% ipython --no-banner

In [1]: import numpy as np

In [2]: import numpy.linalg as la

In [3]: np.set_printoptions(precision=2, suppress=True, linewidth=140)

In [4]: tidy = lambda a: np.round(a, 2) + 0

In [5]: J = np.vander(np.arange(6) - 4, 4, increasing=True)

In [6]: print(J)
[[  1  -4  16 -64]
 [  1  -3   9 -27]
 [  1  -2   4  -8]
 [  1  -1   1  -1]
 [  1   0   0   0]
 [  1   1   1   1]]

In [7]: # column 3 dominates

In [8]: print(np.argsort(-la.norm(J, axis=0).round(6), kind="stable")[:3])
[3 2 1]

In [9]: print(la.cond(J) > 100)
False

In [10]: print([round(float(x), 2) for x in la.svd(J, compute_uv=False)[:3]])
[72.56, 3.77, 1.71]

In [11]: Uu, sv, Vt = la.svd(J)

In [12]: print(tidy(sv))
[72.56  3.77  1.71  1.07]

In [13]: print(np.argmax(sv[:-1] / (sv[1:] + 1e-6)) + 1)
1

In [14]: out = Uu[:, :1] @ np.diag(sv[:1]) @ Vt[:1]

In [15]: print(la.matrix_rank(out))
1

In [16]: print(tidy(la.norm(J - out) / la.norm(J)))
0.06

In [17]: x0 = np.array([3, 3, 3, 2])

In [18]: y = J @ x0

In [19]: beta, lr = np.zeros(4), 1 / la.norm(J, 2) ** 2

In [20]: for i in range(12):
    ...:     beta -= lr * J.T @ (J @ beta - y)
    ...:     if i % 2 == 0: print(i, round(la.norm(J @ beta - y), 2))
    ...: 
0 12.77
2 12.72
4 12.68
6 12.63
8 12.58
10 12.54

In [21]: print(tidy(la.cond(J)))
67.51

In [22]: proj = J @ la.solve(J.T @ J, J.T)

In [23]: print(tidy(np.trace(proj)))
4.0

In [24]: print(tidy(np.diag(proj)))
[0.96 0.58 0.46 0.46 0.58 0.96]

In [25]: out = np.c_[J[:, :1] @ np.array([[-2]]), np.array([-2, -3, 0, 1, -2, -1])]

In [26]: print(out)
[[-2 -2]
 [-2 -3]
 [-2  0]
 [-2  1]
 [-2 -2]
 [-2 -1]]

In [27]: print(la.matrix_rank(np.c_[J, out]))
5

In [28]: mat = np.load("data.npy")

In [29]: print(mat)
[[ 2 -2 -6  0  0  0]
 [-6 -2  6  0  0  0]
 [ 0 -6  2  0  0  0]
 [ 2 -2 -6  3 -3 -9]
 [-6 -2  6 -9 -3  9]
 [ 0 -6  2  0 -9  3]]

In [30]: out = la.inv(mat)

In [31]: print((np.abs(out) > 1e-9).astype(int))
[[1 1 1 0 0 0]
 [1 1 1 0 0 0]
 [1 1 1 0 0 0]
 [1 1 1 1 1 1]
 [1 1 1 1 1 1]
 [1 1 1 1 1 1]]

In [32]: print(np.allclose(out, mat.T))
False

In [33]: print(tidy(la.inv(out)))
[[ 2. -2. -6.  0.  0.  0.]
 [-6. -2.  6.  0.  0.  0.]
 [ 0. -6.  2.  0.  0.  0.]
 [ 2. -2. -6.  3. -3. -9.]
 [-6. -2.  6. -9. -3.  9.]
 [ 0. -6.  2.  0. -9.  3.]]

In [34]: print(tidy(mat @ out))
[[1. 0. 0. 0. 0. 0.]
 [0. 1. 0. 0. 0. 0.]
 [0. 0. 1. 0. 0. 0.]
 [0. 0. 0. 1. 0. 0.]
 [0. 0. 0. 0. 1. 0.]
 [0. 0. 0. 0. 0. 1.]]

In [35]: print(tidy(la.slogdet(mat)[0]))
1.0

In [36]: print(tidy(la.det(mat) * out))
[[-19008. -23760.  14256.      0.      0.      0.]
 [ -7128.  -2376. -14256.      0.      0.      0.]
 [-21384.  -7128.   9504.      0.      0.      0.]
 [ 12672.  15840.  -9504. -12672. -15840.   9504.]
 [  4752.   1584.   9504.  -4752.  -1584.  -9504.]
 [ 14256.   4752.  -6336. -14256.  -4752.   6336.]]

In [37]: rng = np.random.default_rng(22903)

In [38]: labels = rng.permutation(6)

In [39]: print(labels)
[0 4 3 5 2 1]

In [40]: out = mat[labels][:, labels]

In [41]: print(tidy(np.sort(np.abs(la.eigvals(out)))))
[4.   6.   6.63 6.63 9.95 9.95]

In [42]: print(np.diag(out))
[ 2 -3  3  3  2 -2]

In [43]: print(out)
[[ 2  0  0  0 -6 -2]
 [-6 -3 -9  9  6 -2]
 [ 2 -3  3 -9 -6 -2]
 [ 0 -9  0  3  2 -6]
 [ 0  0  0  0  2 -6]
 [-6  0  0  0  6 -2]]

In [44]: M = np.load("m.npy")

In [45]: print(M)
[[ 23.7   -3.84  -8.26  23.79   5.23]
 [-10.97   2.1  -25.33  -7.06 -16.07]
 [  3.11   4.49   3.38   2.74   2.09]
 [  0.84   1.43  -0.6   -1.6   11.18]
 [-10.43   4.98  -5.9   -2.12  -8.46]
 [ 13.44  -0.69   6.63  14.12  16.37]
 [ -0.05  -1.37  -3.76  10.47   7.64]
 [-11.59   0.11  -7.82  -4.64   7.8 ]
 [ -3.74   0.9    5.26   3.21  14.75]
 [  5.37   3.8   -6.22   1.41  -4.55]
 [ -2.34   0.16  13.21   2.14  27.05]
 [-19.     5.75   0.77 -21.44   9.72]
 [-34.45   7.04  11.84 -23.28  15.93]
 [ 15.1   -2.29   6.78  13.68  22.66]
 [  9.58   3.94  17.46  -1.02  23.55]
 [  8.13   1.49   7.08   8.19  13.08]
 [  5.17   8.41 -12.42  -2.82 -23.77]
 [  4.17   3.62   8.97  -0.35  13.82]
 [-13.42   0.54  -3.83  -4.77  10.48]
 [ 24.05  -2.7    8.66  24.34  19.47]
 [  1.69   5.43   6.08   4.81  -0.05]
 [-18.26   1.47   4.64  -8.15  18.27]
 [ -6.48   1.22 -10.03  -2.79   1.13]
 [ 10.72   1.22 -22.41   7.16 -16.92]
 [  2.33   9.48  -4.37  -1.57 -20.14]]

In [46]: labels = rng.permutation(5)

In [47]: out = M[:, labels] * rng.choice([-1, 1], 5)

In [48]: print(out)
[[ 23.7   -3.84  -5.23  23.79  -8.26]
 [-10.97   2.1   16.07  -7.06 -25.33]
 [  3.11   4.49  -2.09   2.74   3.38]
 [  0.84   1.43 -11.18  -1.6   -0.6 ]
 [-10.43   4.98   8.46  -2.12  -5.9 ]
 [ 13.44  -0.69 -16.37  14.12   6.63]
 [ -0.05  -1.37  -7.64  10.47  -3.76]
 [-11.59   0.11  -7.8   -4.64  -7.82]
 [ -3.74   0.9  -14.75   3.21   5.26]
 [  5.37   3.8    4.55   1.41  -6.22]
 [ -2.34   0.16 -27.05   2.14  13.21]
 [-19.     5.75  -9.72 -21.44   0.77]
 [-34.45   7.04 -15.93 -23.28  11.84]
 [ 15.1   -2.29 -22.66  13.68   6.78]
 [  9.58   3.94 -23.55  -1.02  17.46]
 [  8.13   1.49 -13.08   8.19   7.08]
 [  5.17   8.41  23.77  -2.82 -12.42]
 [  4.17   3.62 -13.82  -0.35   8.97]
 [-13.42   0.54 -10.48  -4.77  -3.83]
 [ 24.05  -2.7  -19.47  24.34   8.66]
 [  1.69   5.43   0.05   4.81   6.08]
 [-18.26   1.47 -18.27  -8.15   4.64]
 [ -6.48   1.22  -1.13  -2.79 -10.03]
 [ 10.72   1.22  16.92   7.16 -22.41]
 [  2.33   9.48  20.14  -1.57  -4.37]]

In [49]: Uu, _, Vt = la.svd(M.T @ out)

In [50]: print(labels)
[0 1 4 3 2]

In [51]: print(tidy(Uu @ Vt))
[[ 1.  0.  0.  0.  0.]
 [ 0.  1.  0.  0.  0.]
 [ 0.  0.  0.  0.  1.]
 [ 0.  0.  0.  1.  0.]
 [ 0.  0. -1.  0.  0.]]

In [52]: Ac = out - out.mean(axis=0)

In [53]: Uu, sv, Vt = la.svd(Ac, full_matrices=False)

In [54]: print(la.matrix_rank(Ac))
5

In [55]: print(tidy((sv ** 2).sum() ** 2 / (sv ** 4).sum()))
2.31

In [56]: print(tidy(np.abs(Vt[-1])))
[0.05 0.9  0.26 0.21 0.29]

In [57]: G = M.T @ M

In [58]: print(tidy(np.trace(G)), tidy((M ** 2).sum()))
16179.73 16179.73

In [59]: print(np.allclose(G, G.T))
True

In [60]: Ac = M - M.mean(axis=0)

In [61]: vecs = la.svd(Ac)[2][:2]

In [62]: out = Ac - Ac @ vecs.T @ vecs

In [63]: print(tidy(np.cov(Ac @ vecs.T, rowvar=False)))
[[309.07   0.  ]
 [  0.   272.9 ]]

In [64]: print(tidy((Ac @ vecs.T).std(axis=0)))
[17.23 16.19]

In [65]: print(tidy(la.norm(out) / la.norm(Ac)))
0.27

In [66]: W2 = M[[0, 8]].astype(float)

In [67]: for _ in range(5):
    ...:     labels = la.norm(M[:, None] - W2, axis=-1).argmin(axis=1)
    ...:     W2 = np.array([M[labels == j].mean(axis=0) for j in range(2)])
    ...: 

In [68]: print(labels)
[0 1 1 1 1 0 1 1 1 1 0 1 1 0 0 0 1 1 1 0 1 1 1 1 1]

In [69]: print(tidy(W2))
[[13.09 -0.56  7.37 12.18 18.2 ]
 [-5.28  3.37 -3.43 -2.82  1.27]]

In [70]: print(np.abs(W2[1] - W2[0]).argmax())
0

In [71]: print(tidy(W2[1] - W2[0]))
[-18.37   3.93 -10.8  -15.   -16.93]

In [72]: print(np.bincount(labels))
[ 7 18]

In [73]: m1 = np.load("test13.npy")

In [74]: print(m1)
[[0 0 1 0 0 0 0]
 [1 0 0 0 0 0 0]
 [0 0 0 0 0 1 0]
 [0 0 0 0 1 0 0]
 [0 1 0 0 0 0 0]
 [0 0 0 0 0 0 1]
 [0 0 0 1 0 0 0]]

In [75]: # keeps lengths

In [76]: print(m1.T @ m1)
[[1 0 0 0 0 0 0]
 [0 1 0 0 0 0 0]
 [0 0 1 0 0 0 0]
 [0 0 0 1 0 0 0]
 [0 0 0 0 1 0 0]
 [0 0 0 0 0 1 0]
 [0 0 0 0 0 0 1]]

In [77]: print(tidy(la.norm(m1, axis=0)))
[1. 1. 1. 1. 1. 1. 1.]

In [78]: print(tidy(la.pinv(m1)))
[[0. 1. 0. 0. 0. 0. 0.]
 [0. 0. 0. 0. 1. 0. 0.]
 [1. 0. 0. 0. 0. 0. 0.]
 [0. 0. 0. 0. 0. 0. 1.]
 [0. 0. 0. 1. 0. 0. 0.]
 [0. 0. 1. 0. 0. 0. 0.]
 [0. 0. 0. 0. 0. 1. 0.]]

In [79]: print(tidy(la.svd(m1, compute_uv=False)))
[1. 1. 1. 1. 1. 1. 1.]

In [80]: print(m1[:, 4] @ m1[:, 5])
0

In [81]: out = J[0, 0] * J[1:] - np.outer(J[1:, 0], J[0])

In [82]: print(out)
[[  0   1  -7  37]
 [  0   2 -12  56]
 [  0   3 -15  63]
 [  0   4 -16  64]
 [  0   5 -15  65]]

In [83]: print(la.matrix_rank(out), la.matrix_rank(J))
3 4

In [84]: Uu, sv, Vt = la.svd(out)

In [85]: vecs = Vt[:(sv > 1e-8).sum()]

In [86]: x0 = out[2] + 4 * out[1] + rng.integers(2) * np.eye(4)[0]

In [87]: print(x0)
[  1.  11. -63. 287.]

In [88]: print(la.matrix_rank(np.vstack([out, x0])))
4

In [89]: print(tidy(la.norm(x0 - vecs.T @ vecs @ x0)))
1.0

In [90]: Ac = (M - M.mean(axis=0)) / M.std(axis=0)

In [91]: print(tidy(Ac.std(axis=0)))
[1. 1. 1. 1. 1.]

In [92]: beta = la.lstsq(np.delete(Ac, 1, axis=1), Ac[:, 1])[0]

In [93]: print(np.abs(beta).argmax())
3

In [94]: t3 = np.stack([m1, 2 * m1, m1[::-1]])

In [95]: print(tidy(la.det(t3)))
[  1. 128.  -1.]

In [96]: print(t3.shape)
(3, 7, 7)

In [97]: print(np.einsum("bij,cij->bc", t3, t3))
[[ 7 14  1]
 [14 28  2]
 [ 1  2  7]]

In [98]: print(t3.sum(axis=0))
[[0 0 3 1 0 0 0]
 [3 0 0 0 0 0 1]
 [0 1 0 0 0 3 0]
 [0 0 0 0 4 0 0]
 [0 3 0 0 0 1 0]
 [1 0 0 0 0 0 3]
 [0 0 1 3 0 0 0]]

In [99]: print(tidy(la.norm(t3, axis=(1, 2))))
[2.65 5.29 2.65]

In [100]: print(la.matrix_rank(t3.reshape(3, -1)))
2

In [101]: A = np.loadtxt("mat.csv", delimiter=",")

In [102]: print(A)
[[ 6.  3.  1. -3.]
 [-2. 13.  2. -6.]
 [-2.  6.  9. -6.]
 [-8. 14.  8. -7.]]

In [103]: Uu, sv, Vt = la.svd(A)

In [104]: print(tidy(sv))
[26.23  8.08  6.69  0.35]

In [105]: print(np.argmax(sv[:-1] / (sv[1:] + 1e-6)) + 1)
3

In [106]: out = Uu[:, :3] @ np.diag(sv[:3]) @ Vt[:3]

In [107]: print(la.matrix_rank(out))
3

In [108]: print(tidy(la.norm(A - out, 2)), tidy(sv[3]))
0.35 0.35

In [109]: print(la.matrix_rank(A, rtol=0.05))
3

In [110]: print(np.argsort(-la.norm(A, axis=0).round(6), kind="stable")[:3])
[1 2 3]

In [111]: print(la.matrix_rank(A, rtol=0.1))
3

In [112]: print(round(np.log10(la.cond(A))))
2

In [113]: print(tidy(la.norm(A, 2) / la.norm(A)))
0.93

In [114]: labels = rng.permutation(4)

In [115]: out = A[:, labels] * rng.choice([-1, 1], 4)

In [116]: print(out)
[[ 3.  6.  3.  1.]
 [ 6. -2. 13.  2.]
 [ 6. -2.  6.  9.]
 [ 7. -8. 14.  8.]]

In [117]: Uu, _, Vt = la.svd(A.T @ out)

In [118]: print(tidy(Uu @ Vt))
[[ 0.  1.  0.  0.]
 [ 0.  0.  1.  0.]
 [ 0.  0.  0.  1.]
 [-1.  0.  0.  0.]]

In [119]: ev, vecs = la.eig(A)

In [120]: print(tidy(np.prod(ev)))
490.0

In [121]: print(tidy(np.sort(la.eigvals(A.T))))
[2. 5. 7. 7.]

In [122]: th = np.radians(120)

In [123]: r_ = np.eye(4)

In [124]: r_[2, 2] = r_[0, 0] = np.cos(th)

In [125]: r_[2, 0], r_[0, 2] = -np.sin(th), np.sin(th)

In [126]: print(tidy(r_))
[[-0.5   0.    0.87  0.  ]
 [ 0.    1.    0.    0.  ]
 [-0.87  0.   -0.5   0.  ]
 [ 0.    0.    0.    1.  ]]

In [127]: out = A @ r_.T

In [128]: print(tidy(la.det(r_)), tidy(np.trace(r_)))
1.0 1.0

In [129]: print(tidy(np.abs(out - A).max(axis=0)))
[18.93  0.   11.77  0.  ]

In [130]: print(np.allclose(A @ A.T, out @ out.T))
True

In [131]: print(tidy(out))
[[-2.13  3.   -5.7  -3.  ]
 [ 2.73 13.    0.73 -6.  ]
 [ 8.79  6.   -2.77 -6.  ]
 [10.93 14.    2.93 -7.  ]]

In [132]: F = np.load("a.npy")

In [133]: print(F)
[[ 1 -3  0 -2  1  2  2 -2]
 [-3  1 -3  0 -2  1  2  2]
 [ 0 -3  1 -3  0 -2  1  2]
 [-2  0 -3  1 -3  0 -2  1]
 [ 1 -2  0 -3  1 -3  0 -2]
 [ 2  1 -2  0 -3  1 -3  0]
 [ 2  2  1 -2  0 -3  1 -3]
 [-2  2  2  1 -2  0 -3  1]]

In [134]: # symmetric

In [135]: labels = rng.permutation(8)

In [136]: out = F[:, labels] * rng.choice([-1, 1], 8)

In [137]: print(out)
[[ 3  0 -2  2  1 -2 -1 -2]
 [-1 -3  0  1 -3 -2  2  2]
 [ 3  1 -3 -2  0 -1  0  2]
 [ 0 -3  1  0 -2  2  3  1]
 [ 2  0 -3 -3  1  0 -1 -2]
 [-1 -2  0  1  2  3  3  0]
 [-2  1 -2 -3  2 -1  0 -3]
 [-2  2  1  0 -2  3  2  1]]

In [138]: Uu, _, Vt = la.svd(F.T @ out)

In [139]: print(labels)
[1 2 3 5 0 6 4 7]

In [140]: print(tidy(la.lstsq(F, out)[0]))
[[ 0.  0.  0.  0.  1.  0.  0.  0.]
 [-1.  0.  0.  0.  0.  0.  0.  0.]
 [ 0.  1.  0.  0.  0.  0.  0.  0.]
 [ 0.  0.  1.  0.  0.  0.  0.  0.]
 [ 0.  0.  0.  0.  0.  0. -1.  0.]
 [ 0.  0.  0.  1.  0.  0.  0.  0.]
 [ 0.  0.  0.  0.  0. -1.  0.  0.]
 [ 0.  0.  0.  0.  0.  0.  0.  1.]]

In [141]: labels = rng.integers(0, 2, 10)

In [142]: X = (labels[:, None] == labels) * -2 + np.eye(10)

In [143]: print(X)
[[-1. -2.  0.  0. -2.  0.  0.  0.  0. -2.]
 [-2. -1.  0.  0. -2.  0.  0.  0.  0. -2.]
 [ 0.  0. -1. -2.  0. -2. -2. -2. -2.  0.]
 [ 0.  0. -2. -1.  0. -2. -2. -2. -2.  0.]
 [-2. -2.  0.  0. -1.  0.  0.  0.  0. -2.]
 [ 0.  0. -2. -2.  0. -1. -2. -2. -2.  0.]
 [ 0.  0. -2. -2.  0. -2. -1. -2. -2.  0.]
 [ 0.  0. -2. -2.  0. -2. -2. -1. -2.  0.]
 [ 0.  0. -2. -2.  0. -2. -2. -2. -1.  0.]
 [-2. -2.  0.  0. -2.  0.  0.  0.  0. -1.]]

In [144]: x0 = np.array([2, 0, 0, 2, 2, 2, 2, 0, 0, 1])

In [145]: y = X @ x0

In [146]: beta, lr = np.zeros(10), 1 / la.norm(X, 2) ** 2

In [147]: for i in range(300):
     ...:     beta -= lr * X.T @ (X @ beta - y)
     ...:     if i % 50 == 0: print(i, round(la.norm(X @ beta - y), 2))
     ...: 
0 10.82
50 1.94
100 1.28
150 0.84
200 0.56
250 0.37

In [148]: print(tidy(beta))
[1.94 0.1  0.08 1.92 1.94 1.92 1.92 0.08 0.08 1.02]

In [149]: out = la.inv(X)

In [150]: print(tidy(out))
[[ 0.71 -0.29  0.    0.   -0.29  0.    0.    0.    0.   -0.29]
 [-0.29  0.71  0.    0.   -0.29  0.    0.    0.    0.   -0.29]
 [ 0.    0.    0.82 -0.18  0.   -0.18 -0.18 -0.18 -0.18  0.  ]
 [ 0.    0.   -0.18  0.82  0.   -0.18 -0.18 -0.18 -0.18  0.  ]
 [-0.29 -0.29  0.    0.    0.71  0.    0.    0.    0.   -0.29]
 [ 0.    0.   -0.18 -0.18  0.    0.82 -0.18 -0.18 -0.18  0.  ]
 [ 0.    0.   -0.18 -0.18  0.   -0.18  0.82 -0.18 -0.18  0.  ]
 [ 0.    0.   -0.18 -0.18  0.   -0.18 -0.18  0.82 -0.18  0.  ]
 [ 0.    0.   -0.18 -0.18  0.   -0.18 -0.18 -0.18  0.82  0.  ]
 [-0.29 -0.29  0.    0.   -0.29  0.    0.    0.    0.    0.71]]

In [151]: print(tidy(X @ out))
[[1. 0. 0. 0. 0. 0. 0. 0. 0. 0.]
 [0. 1. 0. 0. 0. 0. 0. 0. 0. 0.]
 [0. 0. 1. 0. 0. 0. 0. 0. 0. 0.]
 [0. 0. 0. 1. 0. 0. 0. 0. 0. 0.]
 [0. 0. 0. 0. 1. 0. 0. 0. 0. 0.]
 [0. 0. 0. 0. 0. 1. 0. 0. 0. 0.]
 [0. 0. 0. 0. 0. 0. 1. 0. 0. 0.]
 [0. 0. 0. 0. 0. 0. 0. 1. 0. 0.]
 [0. 0. 0. 0. 0. 0. 0. 0. 1. 0.]
 [0. 0. 0. 0. 0. 0. 0. 0. 0. 1.]]

In [152]: print(np.allclose(out, X.T))
False
